>>> import numpy as np
>>> np.set_printoptions(suppress=True, linewidth=120)
>>> M = np.load("x.npy")
>>> M.round(3)
array([[  2.064, -19.434,  13.543,  -0.044],
       [  1.892,  -3.596,   1.751,  -0.997],
       [  0.541,  -0.771,   0.308,  -0.57 ],
       [  0.275,  -0.42 ,   0.177,  -0.363],
       [  0.189,  -0.304,   0.133,  -0.275],
       [  0.137,  -0.228,   0.103,  -0.213],
       [ -0.087,   0.684,  -0.469,   0.72 ],
       [  1.352,   3.125,  -3.019,   2.535],
       [  1.616,   3.485,  -3.422,   2.734],
       [  6.057,   9.331, -10.027,   5.113],
       [  6.732,  10.221, -11.031,   5.4  ]])
>>> # rank 3
>>> idx = M[:, 2] > np.median(M[:, 2])
>>> r0 = M[idx].mean(axis=0) - M[~idx].mean(axis=0)
>>> round((((M - M.mean(axis=0)) @ r0 > 0) == idx).mean(), 3)
np.float64(0.818)
>>> idx.astype(int)
array([1, 1, 1, 1, 1, 0, 0, 0, 0, 0, 0])
>>> np.argsort(-np.abs(r0).round(6), kind="stable")
array([1, 2, 3, 0])
>>> mat = np.load("mat.npy")
>>> mat.round(3)
array([[ 3.775, -2.671,  0.26 , -1.885],
       [ 2.199,  1.027,  0.376, -4.355],
       [-0.437,  3.379,  0.237, -3.652],
       [-2.457,  4.026,  0.03 , -1.659],
       [-2.381,  4.027,  0.04 , -1.765],
       [ 1.62 , -3.904, -0.128,  2.668],
       [ 3.326, -0.791,  0.365, -3.63 ],
       [-0.795,  3.573,  0.207, -3.4  ],
       [ 3.685, -3.186,  0.204, -1.11 ],
       [ 3.763, -2.294,  0.291, -2.344],
       [ 0.127,  3.014,  0.279, -3.978],
       [-3.286,  0.703, -0.367,  3.684],
       [ 3.756, -2.229,  0.296, -2.416],
       [ 3.083, -0.303,  0.376, -3.907],
       [-3.744,  2.956, -0.231,  1.482],
       [-3.733,  3.009, -0.225,  1.4  ],
       [ 2.346,  0.837,  0.379, -4.319],
       [ 3.303, -3.75 ,  0.105,  0.133],
       [ 3.587, -1.469,  0.34 , -3.14 ],
       [-3.52 ,  1.268, -0.349,  3.299],
       [-0.02 ,  3.116,  0.268, -3.901],
       [ 0.901,  2.401,  0.326, -4.28 ],
       [ 1.153,  2.17 ,  0.339, -4.341]])
>>> # rank 2
>>> vec = np.array([0, 0, 0, 0])
>>> a = np.maximum(mat @ vec, 0)
>>> a
array([0., 0., 0., 0., 0., 0., 0., 0., 0., 0., 0., 0., 0., 0., 0., 0., 0., 0., 0., 0., 0., 0., 0.])
>>> np.tanh(mat @ vec)
array([0., 0., 0., 0., 0., 0., 0., 0., 0., 0., 0., 0., 0., 0., 0., 0., 0., 0., 0., 0., 0., 0., 0.])
>>> basis = mat[[16, 1]].astype(float)
>>> for _ in range(6):
...     idx = np.linalg.norm(mat[:, None] - basis, axis=-1).argmin(axis=1)
...     basis = np.array([mat[idx == j].mean(axis=0) for j in range(2)])
... 
>>> idx
array([0, 0, 1, 1, 1, 0, 0, 1, 0, 0, 1, 1, 0, 0, 1, 1, 0, 0, 0, 1, 1, 1, 1])
>>> basis.round(3)
array([[ 3.131, -1.703,  0.26 , -2.209],
       [-1.516,  2.804,  0.046, -1.426]])
>>> np.bincount(idx)
array([11, 12])
>>> A = np.loadtxt("run9.csv", delimiter=",")
>>> A
array([[-8.,  1.,  1., -3.],
       [ 0.,  1.,  0., -3.],
       [-2.,  3.,  7.,  3.],
       [ 0., -1.,  2.,  8.]])
>>> out = A / np.linalg.norm(A, axis=1, keepdims=True)
>>> gram = out @ out.T
>>> np.round(np.degrees(np.arccos(np.clip(gram[3, 2], -1, 1))), 3)
np.float64(59.997)
>>> (np.abs(gram) > 0.9).astype(int)
array([[1, 0, 0, 0],
       [0, 1, 0, 1],
       [0, 0, 1, 0],
       [0, 1, 0, 1]])
>>> ev, V = np.linalg.eig(A)
>>> np.round(np.sort(np.linalg.eigvals(A @ A)), 3)
array([ 0.031, 32.862, 61.027, 98.081])
>>> ev.round(3)
array([-7.812,  9.904,  5.732,  0.176])
>>> np.round(np.sort(np.linalg.eigvals(np.linalg.inv(A))), 3)
array([-0.128,  0.101,  0.174,  5.686])
>>> round(np.prod(ev), 3)
np.float64(-78.0)
>>> proj = np.triu(np.array([[1, 1, -2, -2], [-2, 1, -3, -1], [-3, -1, -3, 2], [0, -3, -3, 1]]), 1) + np.eye(4)
>>> out = proj @ A @ np.linalg.inv(proj)
>>> np.linalg.matrix_rank(out)
np.int64(4)
>>> proj @ A - A @ proj
array([[  4.,   5., -31., -42.],
       [  6.,  -8., -20., -16.],
       [  0.,   0.,   9.,   1.],
       [  0.,   0.,  -3.,  -5.]])
>>> def softmax(z):
...     e = np.exp(z - z.max(axis=-1, keepdims=True))
...     return e / e.sum(axis=-1, keepdims=True)
... 
>>> np.round(softmax(A[2]), 3) + 0
array([0.   , 0.018, 0.965, 0.018])
>>> S = A @ A.T / np.sqrt(4)
>>> np.round(softmax(S)[2] @ A, 3)
array([-2.,  3.,  7.,  3.])
>>> softmax(S).round(6).argmax(axis=1)
array([0, 0, 2, 3])
>>> rng = np.random.default_rng(5608)
>>> idx = rng.permutation(4)
>>> out = A[:, idx] * rng.choice([-1, 1], 4)
>>> out
array([[-8.,  3.,  1.,  1.],
       [ 0.,  3.,  1.,  0.],
       [-2., -3.,  3.,  7.],
       [ 0., -8., -1.,  2.]])
>>> U, _, VT = np.linalg.svd(A.T @ out)
>>> np.round(U @ VT, 3) + 0
array([[ 1.,  0.,  0.,  0.],
       [ 0.,  0.,  1.,  0.],
       [ 0.,  0.,  0.,  1.],
       [ 0., -1.,  0.,  0.]])
>>> np.round(np.linalg.lstsq(A, out)[0], 3) + 0
array([[ 1.,  0.,  0.,  0.],
       [ 0.,  0.,  1.,  0.],
       [ 0.,  0.,  0.,  1.],
       [ 0., -1.,  0.,  0.]])
>>> idx
array([0, 3, 1, 2])
>>> arr = np.load("m.npy")
>>> arr
array([[0, 2, 0, 2],
       [0, 2, 0, 2],
       [0, 2, 0, 2],
       [0, 2, 0, 2]])
>>> np.argsort(-np.linalg.norm(arr, axis=0).round(6), kind="stable")[:3]
array([1, 3, 0])
>>> [round(float(x), 3) for x in np.linalg.svd(arr, compute_uv=False)[:3]]
[5.657, 0.0, 0.0]
>>> W1 = np.array([[3, 2, 1, -3], [-2, 1, -3, -3], [-2, 1, -2, -2], [2, -3, -1, -2]])
>>> c = np.array([-4, 3, -5, 2])
>>> act = np.maximum(A @ W1 + c, 0)
>>> act
array([[ 0.,  0.,  0., 27.],
       [ 0., 13.,  0.,  5.],
       [ 0.,  0.,  0.,  0.],
       [10.,  0.,  0.,  0.]])
>>> basis = np.array([[1, 0], [3, 2], [0, 1], [0, 2]])
>>> W1 @ basis
array([[  9,  -1],
       [  1,  -7],
       [  1,  -4],
       [ -7, -11]])
